$ python3 -q
>>> import numpy as np
>>> np.set_printoptions(precision=1, suppress=True, linewidth=140, sign=" ")
>>> def rnd(a):
...     return np.round(a, 1) + 0
... 
>>> data = np.load("block10.npy")
>>> data
array([[ 0,  2,  2,  2,  0,  1,  1,  2,  1],
       [ 0,  0,  0,  2,  1,  2,  0,  2,  1],
       [ 1,  1,  1,  0,  2,  1,  1,  1,  1],
       [ 2,  2,  1,  1,  1,  1,  1,  0,  0],
       [ 1,  2,  2,  0,  2,  2,  1,  0,  0]])
>>> x0 = np.array([-2, -2, 0, 3, 3, -2, 3, 0, 3])
>>> h1 = np.maximum(data @ x0, 0)
>>> np.maximum(data @ (3 * x0), 0)
array([ 18,  24,  18,   0,   0])
>>> h1
array([ 6,  8,  6,  0,  0])
>>> np.maximum(data @ x0, 0) - np.maximum(-data @ x0, 0)
array([ 6,  8,  6, -1, -1])
>>> data.T @ h1
array([  6,  18,  18,  28,  20,  28,  12,  34,  20])
>>> rnd(np.linalg.norm(data, "nuc"))
np.float64(15.9)
>>> rnd(np.linalg.norm(data, axis=1))
array([ 4.4,  3.7,  3.3,  3.6,  4.2])
>>> rnd(np.linalg.norm(data[3] - data[2]))
np.float64(2.4)
>>> rnd(np.linalg.norm(data, axis=0))
array([ 2.4,  3.6,  3.2,  3. ,  3.2,  3.3,  2. ,  3. ,  1.7])
>>> rnd(np.linalg.norm(data, 1)), rnd(np.linalg.norm(data, np.inf))
(np.float64(7.0), np.float64(11.0))
>>> rnd(np.linalg.norm(data, 2))
np.float64(7.3)
>>> np.linalg.norm(data, axis=1).argmax()
np.int64(0)
>>> A2 = data / np.linalg.norm(data, axis=1, keepdims=True)
>>> gram = A2 @ A2.T
>>> rnd(gram)
array([[ 1. ,  0.7,  0.6,  0.6,  0.6],
       [ 0.7,  1. ,  0.6,  0.4,  0.4],
       [ 0.6,  0.6,  1. ,  0.8,  0.9],
       [ 0.6,  0.4,  0.8,  1. ,  0.8],
       [ 0.6,  0.4,  0.9,  0.8,  1. ]])
>>> rnd(gram[1])
array([ 0.7,  1. ,  0.6,  0.4,  0.4])
>>> (gram - 2 * np.eye(5)).round(6).argmax(axis=1)
array([ 1,  0,  4,  4,  2])
>>> rng = np.random.default_rng(589695)
>>> A2 = data + rng.integers(-2, 3, (5, 1)) @ rng.integers(-2, 3, (1, 9))
>>> A2
array([[ 2, -2,  4,  2,  2, -3,  3,  2, -1],
       [ 1, -2,  1,  2,  2,  0,  1,  2,  0],
       [ 1,  1,  1,  0,  2,  1,  1,  1,  1],
       [ 4, -2,  3,  1,  3, -3,  3,  0, -2],
       [ 0,  4,  1,  0,  1,  4,  0,  0,  1]])
>>> rnd(np.linalg.svd(A2 - data, compute_uv=False))
array([ 11.4,   0. ,   0. ,   0. ,   0. ])
>>> np.linalg.matrix_rank(A2 - data, tol=1e-8)
np.int64(1)
>>> r0, v = A2[2], A2[4]
>>> r0 @ r0
np.int64(11)
>>> pr = (r0 @ v) / (r0 @ r0) * r0
>>> rnd(pr)
array([ 1.1,  1.1,  1.1,  0. ,  2.2,  1.1,  1.1,  1.1,  1.1])
>>> rnd(v - pr)
array([-1.1,  2.9, -0.1,  0. , -1.2,  2.9, -1.1, -1.1, -0.1])
>>> np.outer(r0, v)
array([[ 0,  4,  1,  0,  1,  4,  0,  0,  1],
       [ 0,  4,  1,  0,  1,  4,  0,  0,  1],
       [ 0,  4,  1,  0,  1,  4,  0,  0,  1],
       [ 0,  0,  0,  0,  0,  0,  0,  0,  0],
       [ 0,  8,  2,  0,  2,  8,  0,  0,  2],
       [ 0,  4,  1,  0,  1,  4,  0,  0,  1],
       [ 0,  4,  1,  0,  1,  4,  0,  0,  1],
       [ 0,  4,  1,  0,  1,  4,  0,  0,  1],
       [ 0,  4,  1,  0,  1,  4,  0,  0,  1]])
>>> E = np.load("data.npy")
>>> E
array([[ 2., -9.,  3., -9.,  2.,  2.,  2.],
       [-2., -3.,  1., -1., -2., -2.,  1.],
       [-1.,  5., -7.,  7.,  0.,  2.,  1.],
       [ 5.,  9., -9., -1.,  0.,  0.,  1.],
       [ 0.,  0.,  0.,  0., -6., -7.,  3.],
       [ 0.,  0.,  0.,  0., -5.,  4.,  2.],
       [ 0.,  0.,  0.,  0., -9., -2.,  7.]])
>>> A2 = np.array([[1, 2, 2],
...     [2, 3, 0],
...     [2, 1, 3],
...     [3, 0, 1],
...     [2, 2, 0],
...     [3, 3, 2],
...     [3, 0, 1]])
>>> np.einsum("ik,kj->ij", E, A2)
array([[-21., -10.,  10.],
       [-16., -22.,  -5.],
       [ 25.,  12., -11.],
       [  5.,  28., -17.],
       [-24., -33., -11.],
       [  8.,   2.,  10.],
       [ -3., -24.,   3.]])
>>> np.linalg.matrix_rank(E @ A2)
np.int64(3)
>>> A2.T @ E.T
array([[-21., -16.,  25.,   5., -24.,   8.,  -3.],
       [-10., -22.,  12.,  28., -33.,   2., -24.],
       [ 10.,  -5., -11., -17., -11.,  10.,   3.]])
>>> E @ A2
array([[-21., -10.,  10.],
       [-16., -22.,  -5.],
       [ 25.,  12., -11.],
       [  5.,  28., -17.],
       [-24., -33., -11.],
       [  8.,   2.,  10.],
       [ -3., -24.,   3.]])
>>> np.linalg.matrix_rank(np.vstack([E, A2.T]))
np.int64(7)
>>> np.einsum("ij,ij->i", E, E)
array([ 187.,   24.,  129.,  189.,   94.,   45.,  134.])
>>> A = np.loadtxt("arr.csv", delimiter=",")
>>> A
array([[ 0.,  0.,  0.,  0.,  0.],
       [ 0.,  0.,  0.,  1.,  1.],
       [ 0.,  0.,  0.,  1.,  1.],
       [ 0.,  1.,  1.,  0.,  0.],
       [ 0.,  1.,  1.,  0.,  0.]])
>>> w, evecs = np.linalg.eigh(A)
>>> x0 = np.array([2, 1, 2, 2, 1])
>>> x0 @ A @ x0
np.float64(18.0)
>>> rnd(evecs * np.maximum(w, 0) @ evecs.T)
array([[ 0. ,  0. ,  0. ,  0. ,  0. ],
       [ 0. ,  0.5,  0.5,  0.5,  0.5],
       [ 0. ,  0.5,  0.5,  0.5,  0.5],
       [ 0. ,  0.5,  0.5,  0.5,  0.5],
       [ 0. ,  0.5,  0.5,  0.5,  0.5]])
>>> rnd(x0 @ A @ x0 / (x0 @ x0)), w[0], w[-1]
(np.float64(1.3), np.float64(-2.0), np.float64(2.0))
>>> rnd(np.sort(np.linalg.eigvals(A).real))
array([-2.,  0.,  0.,  0.,  2.])
>>> A @ A
array([[ 0.,  0.,  0.,  0.,  0.],
       [ 0.,  2.,  2.,  0.,  0.],
       [ 0.,  2.,  2.,  0.,  0.],
       [ 0.,  0.,  0.,  2.,  2.],
       [ 0.,  0.,  0.,  2.,  2.]])
>>> np.flatnonzero(np.linalg.matrix_power((A != 0) + (A.T != 0) + np.eye(5), 5)[2])
array([ 1,  2,  3,  4])
>>> rnd(np.linalg.det(A))
np.float64(0.0)
>>> (np.linalg.matrix_power((A != 0) + (A.T != 0) + np.eye(5), 5) > 0).astype(int)
array([[ 1,  0,  0,  0,  0],
       [ 0,  1,  1,  1,  1],
       [ 0,  1,  1,  1,  1],
       [ 0,  1,  1,  1,  1],
       [ 0,  1,  1,  1,  1]])
>>> U, sv, vt = np.linalg.svd(A)
>>> rnd(sv)
array([ 2.,  2.,  0.,  0.,  0.])
>>> A2 = U[:, :2] @ np.diag(sv[:2]) @ vt[:2]
>>> rnd(np.abs(A - A2).max())
np.float64(0.0)
>>> rnd(np.linalg.norm(A - A2, 2)), rnd(sv[2])
(np.float64(0.0), np.float64(0.0))
>>> M = np.minimum.outer(np.arange(1, 4), np.arange(1, 4)) * -2
>>> M
array([[-2, -2, -2],
       [-2, -4, -4],
       [-2, -4, -6]])
>>> w, evecs = np.linalg.eigh(M)
>>> x0 = np.array([-9, -9, 6])
>>> evecs * np.maximum(w, 0) @ evecs.T
array([[ 0.,  0.,  0.],
       [ 0.,  0.,  0.],
       [ 0.,  0.,  0.]])
>>> rnd(evecs * np.abs(w) @ evecs.T)
array([[ 2.,  2.,  2.],
       [ 2.,  4.,  4.],
       [ 2.,  4.,  6.]])
>>> T = np.stack([M, 5 * M, M[::-1]])
>>> T.sum(axis=0)
array([[-14, -16, -18],
       [-14, -28, -28],
       [-14, -26, -38]])
>>> (T @ M.T).shape
(3, 3, 3)
>>> rnd(np.linalg.det(T))
array([   -8., -1000.,     8.])
>>> rnd(np.linalg.norm(T, axis=(1, 2)))
array([ 10.2,  51. ,  10.2])
>>> r0 = np.array([-3, -3, -2])
>>> A2 = M + np.outer(r0, np.eye(3)[1])
>>> rnd(np.linalg.det(A2) / np.linalg.det(M)), rnd(1 + np.linalg.solve(M, r0)[1])
(np.float64(1.5), np.float64(1.5))
>>> np.linalg.matrix_rank(np.linalg.inv(A2) - np.linalg.inv(M), tol=1e-8)
np.int64(1)
>>> A2
array([[-2., -5., -2.],
       [-2., -7., -4.],
       [-2., -6., -6.]])
>>> X = np.loadtxt("run13.csv", delimiter=",")
>>> rnd(X)
array([[-0.7, -0.8, -0.2,  4.9],
       [ 0.9, -0.7,  0.5, -4.8],
       [-1.1,  2.2, -0.8,  4.3],
       [-1.1,  4.5, -1.1,  1.7],
       [-1.1,  4.5, -1.1,  1.5],
       [-0.1,  3.7, -0.5, -3.3],
       [ 1. , -4.7,  1. , -0.8],
       [ 1.1, -4.5,  1.1, -1.5],
       [-0.5,  4.5, -0.8, -1.9],
       [-1.2,  3.5, -1. ,  3.3]])
>>> x0 = np.array([1, 4, 4, 4])
>>> rnd(X @ x0)
array([ 14.9, -19.2,  21.7,  19.2,  18.9,  -0.5, -17. , -18.9,   7. ,  22. ])
>>> rnd(X @ np.eye(4)[0])
array([-0.7,  0.9, -1.1, -1.1, -1.1, -0.1,  1. ,  1.1, -0.5, -1.2])
>>> rnd((X * x0).sum(axis=1))
array([ 14.9, -19.2,  21.7,  19.2,  18.9,  -0.5, -17. , -18.9,   7. ,  22. ])
>>> A2 = X / np.sqrt((X ** 2).mean(axis=1, keepdims=True))
>>> rnd(X - X.mean(axis=1, keepdims=True))
array([[-1.5, -1.6, -1. ,  4.1],
       [ 1.9,  0.4,  1.5, -3.8],
       [-2.3,  1. , -1.9,  3.2],
       [-2.1,  3.5, -2.1,  0.7],
       [-2. ,  3.5, -2. ,  0.5],
       [-0.1,  3.8, -0.5, -3.2],
       [ 1.9, -3.8,  1.9,  0.1],
       [ 2. , -3.5,  2. , -0.5],
       [-0.9,  4.2, -1.2, -2.2],
       [-2.3,  2.3, -2.1,  2.1]])
>>> np.linalg.matrix_rank(X - X.mean(axis=1, keepdims=True))
np.int64(2)
>>> np.linalg.matrix_rank(A2) == np.linalg.matrix_rank(X)
np.True_
>>> cen = X - X.mean(axis=0)
>>> evecs = np.linalg.svd(cen)[2][:2]
>>> A2 = cen - cen @ evecs.T @ evecs
>>> np.linalg.norm(A2, axis=1).round(6).argmax()
np.int64(0)
>>> rnd(np.diag(evecs.T @ evecs))
array([ 0.1,  0.9,  0. ,  1. ])
>>> rnd((cen @ evecs.T).std(axis=0))
array([ 3.8,  2.9])
>>> x0 = np.array([-5, 3, -8])
>>> h1 = np.maximum(M @ x0, 0)
>>> h1
array([ 20,  30,  46])
>>> np.maximum(M @ x0, 0) - np.maximum(-M @ x0, 0)
array([ 20,  30,  46])
>>> M * (h1 > 1e-9)[:, None]
array([[-2, -2, -2],
       [-2, -4, -4],
       [-2, -4, -6]])
>>> U, sv, vt = np.linalg.svd(X)
>>> rnd(sv)
array([ 12.8,   9.3,   0. ,   0. ])
>>> A2 = U[:, :2] @ np.diag(sv[:2]) @ vt[:2]
>>> rnd(np.linalg.norm(X - A2, 2)), rnd(sv[2])
(np.float64(0.0), np.float64(0.0))
>>> rnd(np.abs(X - A2).max())
np.float64(0.0)
>>> rnd(A2)
array([[-0.7, -0.8, -0.2,  4.9],
       [ 0.9, -0.7,  0.5, -4.8],
       [-1.1,  2.2, -0.8,  4.3],
       [-1.1,  4.5, -1.1,  1.7],
       [-1.1,  4.5, -1.1,  1.5],
       [-0.1,  3.7, -0.5, -3.3],
       [ 1. , -4.7,  1. , -0.8],
       [ 1.1, -4.5,  1.1, -1.5],
       [-0.5,  4.5, -0.8, -1.9],
       [-1.2,  3.5, -1. ,  3.3]])
>>> m1 = 5 * np.eye(5) + np.eye(5, k=1)
>>> m1
array([[ 5.,  1.,  0.,  0.,  0.],
       [ 0.,  5.,  1.,  0.,  0.],
       [ 0.,  0.,  5.,  1.,  0.],
       [ 0.,  0.,  0.,  5.,  1.],
       [ 0.,  0.,  0.,  0.,  5.]])
>>> r0 = np.array([2, -1, 0])
>>> np.polyval(r0, m1[3])
array([  0.,   0.,   0.,  45.,   1.])
>>> z = rng.permutation(5)
>>> z
array([ 1,  0,  2,  3,  4])
>>> A2 = m1[z][:, z]
>>> np.allclose(A2, m1)
False
>>> np.diag(A2)
array([ 5.,  5.,  5.,  5.,  5.])
>>> z = rng.permutation(5)
>>> A2 = m1[:, z] * rng.choice([-1, 1], 5)
>>> A2
array([[-5.,  0.,  0.,  0.,  1.],
       [-0.,  0.,  0.,  1.,  5.],
       [-0.,  0.,  1.,  5.,  0.],
       [-0.,  1.,  5.,  0.,  0.],
       [-0.,  5.,  0.,  0.,  0.]])
>>> U, _, vt = np.linalg.svd(m1.T @ A2)
>>> rnd(np.linalg.lstsq(m1, A2)[0])
array([[-1.,  0.,  0.,  0.,  0.],
       [ 0.,  0.,  0.,  0.,  1.],
       [ 0.,  0.,  0.,  1.,  0.],
       [ 0.,  0.,  1.,  0.,  0.],
       [ 0.,  1.,  0.,  0.,  0.]])
>>> A2 = np.array([[2, 3], [0, 3], [1, 1], [2, 2], [1, 1]])
>>> np.vstack([m1, A2.T]).shape
(7, 5)
>>> m1 @ A2
array([[ 10.,  18.],
       [  1.,  16.],
       [  7.,   7.],
       [ 11.,  11.],
       [  5.,   5.]])
>>> np.einsum("ij,ij->i", m1, m1)
array([ 26.,  26.,  26.,  26.,  25.])
>>> np.einsum("ij->j", m1)
array([ 5.,  6.,  6.,  6.,  6.])
>>> np.linalg.matrix_rank(m1 @ A2)
np.int64(2)
>>> gram = m1.T @ m1
>>> rnd(np.linalg.svd(m1, compute_uv=False) ** 2)
array([ 34.6,  30.8,  25.7,  20.7,  17.2])
>>> np.allclose(gram, gram.T)
True
>>> np.linalg.matrix_rank(gram)
np.int64(5)
>>> feats = np.loadtxt("test16.csv", delimiter=",")
>>> feats
array([[ 0.9, -0.3, -0.7],
       [-0.3,  1.8,  0.1],
       [-0.7,  0.1, -0.7]])
>>> # symmetric
>>> rk = np.linalg.matrix_rank(X)
>>> rk
np.int64(2)
>>> ns = np.linalg.svd(X)[2][rk:].T
>>> [int(np.linalg.matrix_rank(X[:i])) for i in range(1, len(X) + 1)]
[1, 2, 2, 2, 2, 2, 2, 2, 2, 2]
>>> [int(np.linalg.matrix_rank(X[:, :j + 1])) for j in range(4)]
[1, 2, 2, 2]
>>> np.linalg.matrix_rank(X.T @ X), np.linalg.matrix_rank(X @ X.T)
(np.int64(2), np.int64(2))
>>> ns.shape
(4, 2)
>>> [int(np.linalg.matrix_rank(np.delete(X, i, axis=0))) for i in range(10)]
[2, 2, 2, 2, 2, 2, 2, 2, 2, 2]
>>> w, evecs = np.linalg.eigh(feats)
>>> np.abs(evecs[:, -1]).round(6).argmax()
np.int64(1)
>>> np.unique(w.round(6) + 0, return_counts=True)[1]
array([ 1,  1,  1])
>>> arr = np.load("layer12.npy")
>>> rnd(arr)
array([[-0.4,  0.2,  0.4, -0.3, -0.1, -0.6, -0.4],
       [-0.2, -0.1, -0.6, -0.6, -0.2, -0.3,  0.3],
       [ 0.6,  0.1, -0.2,  0. ,  0.6, -0.5,  0. ],
       [-0.4,  0.1, -0.3, -0.3,  0.6,  0.4, -0.4],
       [ 0.6,  0.3,  0. , -0.5, -0.3,  0.3, -0.4],
       [ 0.1, -0.7,  0.5, -0.4,  0.2,  0.1,  0.1],
       [-0.1,  0.6,  0.3, -0.3,  0.2,  0.1,  0.6]])
>>> q, evecs = np.linalg.qr(arr[:, :2])[0], np.linalg.qr(arr[:, 2:])[0]
>>> sv = np.linalg.svd(q.T @ evecs, compute_uv=False)
>>> (sv > 0.9).sum()
np.int64(0)
